% python3 -q
>>> import numpy as np
>>> import numpy.linalg as la
>>> np.set_printoptions(suppress=True, linewidth=100)
>>> rng = np.random.default_rng(11324)
>>> arr = rng.normal(size=(31, 3))
>>> arr = 5 * arr / la.norm(arr, axis=1, keepdims=True)
>>> print(arr.round(2))
[[-4.92 -0.36  0.81]
 [-3.78 -2.73  1.81]
 [-3.59  1.18 -3.28]
 [ 3.39 -3.56 -0.93]
 [-1.96 -4.59 -0.24]
 [-1.31 -3.43  3.4 ]
 [-4.87  0.99  0.51]
 [-1.47 -0.49  4.75]
 [ 2.79 -3.69 -1.9 ]
 [-0.86  4.87 -0.73]
 [-0.7  -0.51 -4.92]
 [-4.63 -1.09  1.55]
 [-4.21 -2.36 -1.31]
 [-2.79 -2.7  -3.15]
 [-2.98 -1.12  3.85]
 [-4.21 -2.45  1.12]
 [-3.79 -2.19  2.41]
 [-3.85  3.14  0.59]
 [-4.74  0.11 -1.58]
 [ 1.49  4.01 -2.59]
 [-0.74 -4.84 -1.02]
 [ 1.44 -4.72 -0.83]
 [ 4.36 -0.51  2.39]
 [ 4.6  -0.49 -1.89]
 [-1.09  3.49 -3.41]
 [-4.25  0.69 -2.55]
 [ 1.19  1.17  4.71]
 [ 4.77  0.1  -1.51]
 [-3.04  1.29 -3.75]
 [-3.07  2.47 -3.08]
 [-3.    3.98  0.32]]
>>> cov = np.cov(arr, rowvar=False)
>>> print(np.round(np.median(arr, axis=0), 2))
[-2.79 -0.49 -0.83]
>>> print(np.argwhere(np.triu(np.abs(np.corrcoef(arr.T)) > 0.8, 1)))
[]
>>> M2 = np.array([[1, 1, 1], [2, 1, 1], [0, 0, 2]])
>>> print(la.matrix_rank(np.vstack([arr, M2.T])))
3
>>> M2 @ arr
Traceback (most recent call last):
  File "<python-input-12>", line 1, in <module>
    M2 @ arr
    ~~~^~~~~
ValueError: matmul: Input operand 1 has a mismatch in its core dimension 0, with gufunc signature (n?,k),(k,m?)->(n?,m?) (size 31 is different from 3)
